$ ipython --no-banner

In [1]: import numpy as np

In [2]: np.set_printoptions(precision=1, suppress=True, linewidth=100, floatmode="fixed")

In [3]: rd = lambda a: np.round(a, 1) + 0

In [4]: arr = np.load("case6.npy")

In [5]: rd(arr)
Out[5]: 
array([[ 0.0,  0.0,  1.6, -3.9, -0.7, -1.9,  0.6,  0.6, -1.5],
       [ 0.0,  0.5,  1.1,  1.3, -2.5, -3.5,  1.5, -0.7,  0.6],
       [ 0.0, -0.4, -1.7,  1.3,  2.2,  3.6, -1.4,  0.2,  0.4],
       [ 0.0, -0.4,  0.7, -4.3,  1.0,  0.5, -0.5,  1.0, -1.8],
       [ 0.0,  0.4,  1.6, -0.6, -2.3, -3.7,  1.5, -0.4, -0.2],
       [ 0.0,  0.1,  1.8, -3.1, -1.4, -2.8,  1.0,  0.3, -1.2],
       [ 0.0,  0.5,  0.7,  2.4, -2.3, -3.0,  1.4, -0.9,  1.1],
       [ 0.0,  0.4,  1.6, -0.7, -2.3, -3.7,  1.5, -0.3, -0.2],
       [ 0.0,  0.2,  1.8, -2.4, -1.8, -3.3,  1.2,  0.1, -0.9],
       [ 0.0,  0.5,  0.0,  3.6, -1.8, -1.9,  1.0, -1.0,  1.5]])

In [6]: # null space of dimension 7

In [7]: np.abs(np.diag(np.linalg.qr(arr)[1])) > 1e-9
Out[7]: array([False,  True,  True, False, False, False, False, False, False])

In [8]: np.linalg.lstsq(arr[:-1].T, arr[-1])[2]
Out[8]: np.int32(2)

In [9]: rd(arr @ np.linalg.pinv(arr) @ arr)
Out[9]: 
array([[ 0.0,  0.0,  1.6, -3.9, -0.7, -1.9,  0.6,  0.6, -1.5],
       [ 0.0,  0.5,  1.1,  1.3, -2.5, -3.5,  1.5, -0.7,  0.6],
       [ 0.0, -0.4, -1.7,  1.3,  2.2,  3.6, -1.4,  0.2,  0.4],
       [ 0.0, -0.4,  0.7, -4.3,  1.0,  0.5, -0.5,  1.0, -1.8],
       [ 0.0,  0.4,  1.6, -0.6, -2.3, -3.7,  1.5, -0.4, -0.2],
       [ 0.0,  0.1,  1.8, -3.1, -1.4, -2.8,  1.0,  0.3, -1.2],
       [ 0.0,  0.5,  0.7,  2.4, -2.3, -3.0,  1.4, -0.9,  1.1],
       [ 0.0,  0.4,  1.6, -0.7, -2.3, -3.7,  1.5, -0.3, -0.2],
       [ 0.0,  0.2,  1.8, -2.4, -1.8, -3.3,  1.2,  0.1, -0.9],
       [ 0.0,  0.5,  0.0,  3.6, -1.8, -1.9,  1.0, -1.0,  1.5]])

In [10]: Uu, sigma, vt = np.linalg.svd(arr)

In [11]: evecs = vt[:(sigma > 1e-8).sum()]

In [12]: rng = np.random.default_rng(612)

In [13]: vec = arr[3] + -3 * arr[2] + rng.integers(2) * np.eye(9)[5]

In [14]: rd(vec)
Out[14]: array([ 0.0,  0.7,  5.9, -8.3, -5.5, -9.4,  3.8,  0.3, -3.1])

In [15]: np.allclose(evecs.T @ evecs @ vec, vec)
Out[15]: False

In [16]: rd(np.linalg.norm(vec - evecs.T @ evecs @ vec))
Out[16]: np.float64(0.7)

In [17]: np.linalg.matrix_rank(np.vstack([arr, vec]))
Out[17]: np.int64(3)

In [18]: rd(evecs.T @ evecs)
Out[18]: 
array([[ 0.0,  0.0,  0.0,  0.0,  0.0,  0.0,  0.0,  0.0,  0.0],
       [ 0.0,  0.0,  0.0,  0.0, -0.1, -0.1,  0.0,  0.0,  0.0],
       [ 0.0,  0.0,  0.1, -0.2, -0.1, -0.2,  0.1,  0.0, -0.1],
       [ 0.0,  0.0, -0.2,  0.8, -0.1,  0.0,  0.0, -0.2,  0.3],
       [ 0.0, -0.1, -0.1, -0.1,  0.3,  0.4, -0.2,  0.1,  0.0],
       [ 0.0, -0.1, -0.2,  0.0,  0.4,  0.6, -0.2,  0.1,  0.0],
       [ 0.0,  0.0,  0.1,  0.0, -0.2, -0.2,  0.1,  0.0,  0.0],
       [ 0.0,  0.0,  0.0, -0.2,  0.1,  0.1,  0.0,  0.0, -0.1],
       [ 0.0,  0.0, -0.1,  0.3,  0.0,  0.0,  0.0, -0.1,  0.1]])
